$ python3 -q
>>> import numpy as np
>>> np.set_printoptions(precision=1, suppress=True, linewidth=120, legacy="1.25")
>>> def rnd(a):
...     return np.round(a, 1) + 0
... 
>>> X = np.loadtxt("sample1.csv", delimiter=",")
>>> print(X)
[[ 1.  0.  0.  0.  0.  0.  0.  0.]
 [ 0.  2.  0.  3. -3. -1.  4. -8.]
 [ 0.  1. -4. -6.  0. -5.  4. -9.]
 [ 0. -4. -6.  0. -7.  5.  2. -2.]
 [ 0. -6.  2. -8.  1. -5. -2. -8.]
 [ 0.  8.  5.  0.  7. -2. -6.  4.]
 [ 0.  2.  2.  0.  0. -4. -2. -3.]
 [ 0.  3. -4.  7. -5. -9. -4.  0.]]
>>> # splits into 2 blocks
>>> M2 = np.linalg.inv(X)
>>> print(rnd(np.linalg.det(X) * np.linalg.det(M2)))
1.0
>>> print(rnd(np.linalg.inv(M2)))
[[ 1.  0.  0.  0.  0.  0.  0.  0.]
 [ 0.  2.  0.  3. -3. -1.  4. -8.]
 [ 0.  1. -4. -6.  0. -5.  4. -9.]
 [ 0. -4. -6.  0. -7.  5.  2. -2.]
 [ 0. -6.  2. -8.  1. -5. -2. -8.]
 [ 0.  8.  5.  0.  7. -2. -6.  4.]
 [ 0.  2.  2.  0.  0. -4. -2. -3.]
 [ 0.  3. -4.  7. -5. -9. -4.  0.]]
>>> print(rnd(np.linalg.det(X) * M2))
[[ 661908.       0.       0.       0.       0.       0.       0.       0.]
 [      0.  -55068.   49192.   38792.  -98176.   -3952.  229944.  -46436.]
 [      0.  -73404.  -28664.  -34714.  -82570. -116860.  369252.  -87476.]
 [      0.  153060.  -61676.  -33082.   93758.   78584. -346320.   83248.]
 [      0.  165036.  -17756.  -52216.  153308.  154928. -554268.   89260.]
 [      0.   66300.  -29224.   68614.   36634.   83512. -121212.  -11596.]
 [      0.  -55512.   45574.  -83197. -101047. -130144.  162708.  -52628.]
 [      0. -137040.   22268.  -33302. -101978. -105128.  231972.  -38728.]]
>>> print(rnd(X @ M2))
[[1. 0. 0. 0. 0. 0. 0. 0.]
 [0. 1. 0. 0. 0. 0. 0. 0.]
 [0. 0. 1. 0. 0. 0. 0. 0.]
 [0. 0. 0. 1. 0. 0. 0. 0.]
 [0. 0. 0. 0. 1. 0. 0. 0.]
 [0. 0. 0. 0. 0. 1. 0. 0.]
 [0. 0. 0. 0. 0. 0. 1. 0.]
 [0. 0. 0. 0. 0. 0. 0. 1.]]
>>> print((np.abs(M2) > 1e-9).astype(int))
[[1 0 0 0 0 0 0 0]
 [0 1 1 1 1 1 1 1]
 [0 1 1 1 1 1 1 1]
 [0 1 1 1 1 1 1 1]
 [0 1 1 1 1 1 1 1]
 [0 1 1 1 1 1 1 1]
 [0 1 1 1 1 1 1 1]
 [0 1 1 1 1 1 1 1]]
>>> print(np.allclose(M2, X.T))
False
>>> print(rnd(np.linalg.slogdet(X)[0]))
1.0
>>> M2 = X / np.sqrt((X ** 2).mean(axis=1, keepdims=True))
>>> print(rnd(np.linalg.norm(M2, axis=1)))
[2.8 2.8 2.8 2.8 2.8 2.8 2.8 2.8]
>>> M2 = np.array([[0, 4, 8],
...     [6, 8, 8],
...     [7, 6, 3],
...     [4, 6, 7],
...     [5, 6, 9],
...     [5, 9, 7],
...     [0, 0, 0],
...     [4, 0, 9]])
>>> print(np.einsum("ik,kj->ji", X, M2))
[[   0.  -28. -107.  -84. -106.  124.   -6.  -52.]
 [   4.    7.  -97.  -65. -123.  118.   -8.  -69.]
 [   8.  -69. -162.  -96. -196.  164.  -33.  -47.]]
>>> print(M2.T @ X.T)
[[   0.  -28. -107.  -84. -106.  124.   -6.  -52.]
 [   4.    7.  -97.  -65. -123.  118.   -8.  -69.]
 [   8.  -69. -162.  -96. -196.  164.  -33.  -47.]]
>>> print(np.linalg.matrix_rank(np.vstack([X, M2.T])))
8
>>> print(np.vstack([X, M2.T]).shape)
(11, 8)
>>> print(np.einsum("ij->j", X))
[  1.   6.  -5.  -4.  -7. -21.  -4. -26.]
>>> Uu, sigma, Vt = np.linalg.svd(X, full_matrices=False)
>>> print(rnd(sigma / sigma[0]))
[1.  0.8 0.7 0.4 0.3 0.2 0.  0. ]
>>> print(np.allclose(Uu * sigma @ Vt, X))
True
>>> print(rnd(np.abs(Vt[0])))
[0.  0.4 0.3 0.3 0.3 0.1 0.3 0.7]
>>> print(rnd(np.sqrt((sigma ** 2).sum())), rnd(np.linalg.norm(X)))
32.2 32.2
>>> print(rnd(Uu.T @ X @ Vt.T))
[[20.2  0.   0.   0.   0.   0.   0.   0. ]
 [ 0.  16.6  0.   0.   0.   0.   0.   0. ]
 [ 0.   0.  15.   0.   0.   0.   0.   0. ]
 [ 0.   0.   0.   8.9  0.   0.   0.   0. ]
 [ 0.   0.   0.   0.   5.9  0.   0.   0. ]
 [ 0.   0.   0.   0.   0.   3.7  0.   0. ]
 [ 0.   0.   0.   0.   0.   0.   1.   0. ]
 [ 0.   0.   0.   0.   0.   0.   0.   0.7]]
>>> print((sigma > 1e-8).sum())
8
>>> print(rnd(Vt @ Vt.T))
[[1. 0. 0. 0. 0. 0. 0. 0.]
 [0. 1. 0. 0. 0. 0. 0. 0.]
 [0. 0. 1. 0. 0. 0. 0. 0.]
 [0. 0. 0. 1. 0. 0. 0. 0.]
 [0. 0. 0. 0. 1. 0. 0. 0.]
 [0. 0. 0. 0. 0. 1. 0. 0.]
 [0. 0. 0. 0. 0. 0. 1. 0.]
 [0. 0. 0. 0. 0. 0. 0. 1.]]
>>> print(rnd(np.linalg.det(X)))
661908.0
>>> print(rnd(np.linalg.matrix_power(X, 3)))
[[    1.     0.     0.     0.     0.     0.     0.     0.]
 [    0.   815.   704.  -230.   899.  -432.  -630.   235.]
 [    0.   451.   386.  -873.   820. -1079.  -518.  -509.]
 [    0.   531.  -867.   608.  -907. -1555.  -450. -1051.]
 [    0.   301.   717.  -898.  1061. -1469.  -782.  -373.]
 [    0.  -657.   610.  -524.   541.  1705.   694.   726.]
 [    0.   352.   647.  -153.   724.   209.  -374.   654.]
 [    0.  1317.   329.  1412.   298.   840. -1148.  2469.]]
>>> arr = np.array([[2, 2, 2, 2, 2],
...     [2, 4, 4, 4, 4],
...     [2, 4, 6, 6, 6],
...     [2, 4, 6, 8, 8],
...     [2, 4, 6, 8, 10]])
>>> M2 = arr / np.linalg.norm(arr, axis=1, keepdims=True)
>>> G = M2 @ M2.T
>>> print(rnd(np.degrees(np.arccos(np.clip(G[2, 4], -1, 1)))))
12.2
>>> print(np.argwhere(np.triu(np.abs(G) > 0.95, 1)))
[[0 1]
 [1 2]
 [1 3]
 [2 3]
 [2 4]
 [3 4]]
>>> print(rnd(G))
[[1.  1.  0.9 0.9 0.9]
 [1.  1.  1.  1.  0.9]
 [0.9 1.  1.  1.  1. ]
 [0.9 1.  1.  1.  1. ]
 [0.9 0.9 1.  1.  1. ]]
>>> print(rnd(G[2]))
[0.9 1.  1.  1.  1. ]
>>> print((np.abs(G) > 0.9).astype(int))
[[1 1 1 1 1]
 [1 1 1 1 1]
 [1 1 1 1 1]
 [1 1 1 1 1]
 [1 1 1 1 1]]
>>> u = np.array([3, 0, 1, 3, -3])
>>> M2 = arr + np.outer(u, np.eye(5)[3])
>>> print(M2)
[[ 2.  2.  2.  5.  2.]
 [ 2.  4.  4.  4.  4.]
 [ 2.  4.  6.  7.  6.]
 [ 2.  4.  6. 11.  8.]
 [ 2.  4.  6.  5. 10.]]
>>> print(rnd(np.linalg.det(M2) / np.linalg.det(arr)), rnd(1 + np.linalg.solve(arr, u)[3]))
5.0 5.0
>>> print(np.linalg.matrix_rank(M2 - arr))
1
>>> W = np.array([[5, 2, 9, -7, -4, -9],
...     [9, 4, -1, -4, 5, 1],
...     [-7, 7, -6, 6, 8, -5],
...     [2, 5, -1, 8, 0, 2],
...     [3, 9, 0, -9, 2, 3]])
>>> c = np.array([-1, -2, 1, -1, -2, -1])
>>> act = np.maximum(arr @ W + c, 0)
>>> print((act > 0).astype(int))
[[1 1 1 0 1 0]
 [1 1 0 0 1 0]
 [1 1 0 0 1 0]
 [1 1 0 0 1 0]
 [1 1 0 0 1 1]]
>>> print(np.linalg.matrix_rank(act))
5
>>> print((act > 0).mean(axis=0))
[1.  1.  0.2 0.  1.  0.2]
>>> C = np.array([[1, 1], [3, 2], [3, 0], [0, 3], [3, 1], [1, 3]])
>>> print(W @ C)
[[ 17 -43]
 [ 34  13]
 [ 15  18]
 [ 16  42]
 [ 39   5]]
>>> print(act @ C)
[[248 147]
 [493 291]
 [675 391]
 [781 461]
 [854 510]]
>>> print((act @ C).round(6).argmax(axis=1))
[0 0 0 0 0]
>>> K = np.loadtxt("layer19.csv", delimiter=",")
>>> print(K)
[[0. 1. 0. 1. 0. 0.]
 [1. 0. 0. 1. 1. 1.]
 [0. 0. 0. 1. 0. 0.]
 [1. 1. 1. 0. 0. 1.]
 [0. 1. 0. 0. 0. 1.]
 [0. 1. 0. 1. 1. 0.]]
>>> # symmetric
>>> def softmax(z):
...     e = np.exp(z - z.max(axis=-1, keepdims=True))
...     return e / e.sum(axis=-1, keepdims=True)
... 
>>> print(rnd(softmax(10 * K[2])))
[0. 0. 0. 1. 0. 0.]
>>> att = K @ K.T / np.sqrt(6)
>>> print(rnd(softmax(att + np.triu(np.full(att.shape, -np.inf), 1))))
[[1.  0.  0.  0.  0.  0. ]
 [0.2 0.8 0.  0.  0.  0. ]
 [0.3 0.3 0.3 0.  0.  0. ]
 [0.2 0.2 0.1 0.5 0.  0. ]
 [0.2 0.2 0.1 0.3 0.3 0. ]
 [0.2 0.2 0.1 0.1 0.1 0.3]]
>>> print(rnd(softmax(X[2])))
[0.  0.  0.  0.  0.  0.  0.9 0. ]
>>> print(rnd(softmax(X[2] + -3)))
[0.  0.  0.  0.  0.  0.  0.9 0. ]
>>> att = X @ X.T / np.sqrt(8)
>>> print(rnd(softmax(att + np.triu(np.full(att.shape, -np.inf), 1))))
[[1.  0.  0.  0.  0.  0.  0.  0. ]
 [0.  1.  0.  0.  0.  0.  0.  0. ]
 [0.  0.  1.  0.  0.  0.  0.  0. ]
 [0.  0.  0.  1.  0.  0.  0.  0. ]
 [0.  0.  0.  0.  1.  0.  0.  0. ]
 [0.  0.  0.  0.  0.  1.  0.  0. ]
 [0.  0.  0.1 0.  0.6 0.1 0.2 0. ]
 [0.  0.  0.  0.  0.  0.  0.  1. ]]
>>> print(rnd(softmax(att)[2] @ X))
[ 0.  1. -4. -6.  0. -5.  4. -9.]
>>> A = np.load("x.npy")
>>> print(A)
[[0 0 0 1]
 [0 0 0 0]
 [0 0 0 0]
 [1 0 0 0]]
>>> print([round(float(np.linalg.det(A[:i, :i])), 2) + 0 for i in range(1, 5)])
[0.0, 0.0, 0.0, 0.0]
>>> Uu, sigma, Vt = np.linalg.svd(A)
>>> print(sigma)
[1. 1. 0. 0.]
>>> M2 = Uu[:, :2] @ np.diag(sigma[:2]) @ Vt[:2]
>>> print(np.linalg.matrix_rank(A, rtol=0.05))
2
>>> print(rnd(np.linalg.norm(A - M2) / np.linalg.norm(A)))
0.0
>>> print(rnd(np.linalg.norm(A - M2, 2)), sigma[2])
0.0 0.0
>>> print(np.abs(A - M2).max())
0.0
>>> print(np.trace(A @ A @ A) // 6)
0
>>> print(A.sum(axis=0))
[1 0 0 1]
>>> print(np.argwhere(np.triu(A)))
[[0 3]]
>>> L = np.diag(A.sum(axis=1)) - A
>>> print(round(np.linalg.det(L[1:, 1:])))
0
>>> print(L)
[[ 1  0  0 -1]
 [ 0  0  0  0]
 [ 0  0  0  0]
 [-1  0  0  1]]
>>> print(L @ np.ones(4))
[0. 0. 0. 0.]
>>> Uu, sigma, Vt = np.linalg.svd(L, full_matrices=False)
>>> print(rnd(Vt @ Vt.T))
[[1. 0. 0. 0.]
 [0. 1. 0. 0.]
 [0. 0. 1. 0.]
 [0. 0. 0. 1.]]
>>> print(rnd(np.abs(Vt[0])))
[0.7 0.  0.  0.7]
>>> print(np.allclose(Uu * sigma @ Vt, L))
True
>>> print(np.sqrt((sigma ** 2).sum()), rnd(np.linalg.norm(L)))
2.0 2.0
>>> print(rnd(sigma))
[2. 0. 0. 0.]
>>> print(rnd(Uu.T @ Uu))
[[1. 0. 0. 0.]
 [0. 1. 0. 0.]
 [0. 0. 1. 0.]
 [0. 0. 0. 1.]]
>>> print(rnd(Uu.T @ L @ Vt.T))
[[2. 0. 0. 0.]
 [0. 0. 0. 0.]
 [0. 0. 0. 0.]
 [0. 0. 0. 0.]]
>>> print(rnd(sigma / sigma[0]))
[1. 0. 0. 0.]
>>> mat = np.loadtxt("run18.csv", delimiter=",")
>>> print(rnd(mat))
[[  6.4   5.8   0.3   3.9 -15.6  -8.1]
 [ -3.8 -11.2  -0.9  -5.3  14.2   5.3]
 [ -3.9 -11.   -0.9  -5.2  14.3   5.5]
 [ -5.8  17.4   1.8   5.2  -0.6   5.6]
 [  9.2 -10.1  -1.3  -1.5 -10.3 -10.2]
 [ -9.3   7.5   1.    0.5  12.2  10.4]
 [  5.  -17.7  -1.8  -5.6   2.4  -4.6]
 [  3.4  11.8   1.    5.4 -13.9  -4.9]
 [  9.   -4.2  -0.7   0.7 -13.8 -10.4]
 [ -3.2 -12.1  -1.   -5.5  13.8   4.7]
 [ -1.4 -14.4  -1.3  -5.9  12.    2.8]
 [ -9.    4.1   0.7  -0.7  13.9  10.4]
 [  8.7 -13.2  -1.5  -2.9  -7.4  -9.3]
 [ -8.9   3.2   0.6  -1.   14.3  10.3]
 [ -8.9  12.1   1.4   2.4   8.6   9.7]
 [  2.2  13.5   1.2   5.8 -12.8  -3.6]]
>>> # rank 2
>>> L = np.linalg.cholesky(arr)
>>> print(rnd(arr / np.sqrt(np.outer(np.diag(arr), np.diag(arr)))))
[[1.  0.7 0.6 0.5 0.4]
 [0.7 1.  0.8 0.7 0.6]
 [0.6 0.8 1.  0.9 0.8]
 [0.5 0.7 0.9 1.  0.9]
 [0.4 0.6 0.8 0.9 1. ]]
>>> print(rnd(L @ L.T))
[[ 2.  2.  2.  2.  2.]
 [ 2.  4.  4.  4.  4.]
 [ 2.  4.  6.  6.  6.]
 [ 2.  4.  6.  8.  8.]
 [ 2.  4.  6.  8. 10.]]
>>> rng = np.random.default_rng(7828)
>>> lab = rng.permutation(8)
>>> print(lab)
[1 6 0 2 3 4 7 5]
>>> M2 = X[lab][:, lab]
>>> print(rnd(np.sort(np.abs(np.linalg.eigvals(M2)))))
[ 1.   1.5  4.9  4.9  7.9 12.6 13.6 13.6]
>>> print(M2)
[[ 2.  4.  0.  0.  3. -3. -8. -1.]
 [ 2. -2.  0.  2.  0.  0. -3. -4.]
 [ 0.  0.  1.  0.  0.  0.  0.  0.]
 [ 1.  4.  0. -4. -6.  0. -9. -5.]
 [-4.  2.  0. -6.  0. -7. -2.  5.]
 [-6. -2.  0.  2. -8.  1. -8. -5.]
 [ 3. -4.  0. -4.  7. -5.  0. -9.]
 [ 8. -6.  0.  5.  0.  7.  4. -2.]]
>>> print(np.diag(M2))
[ 2. -2.  1. -4.  0.  1.  0. -2.]
>>> print(np.trace(M2))
-4.0
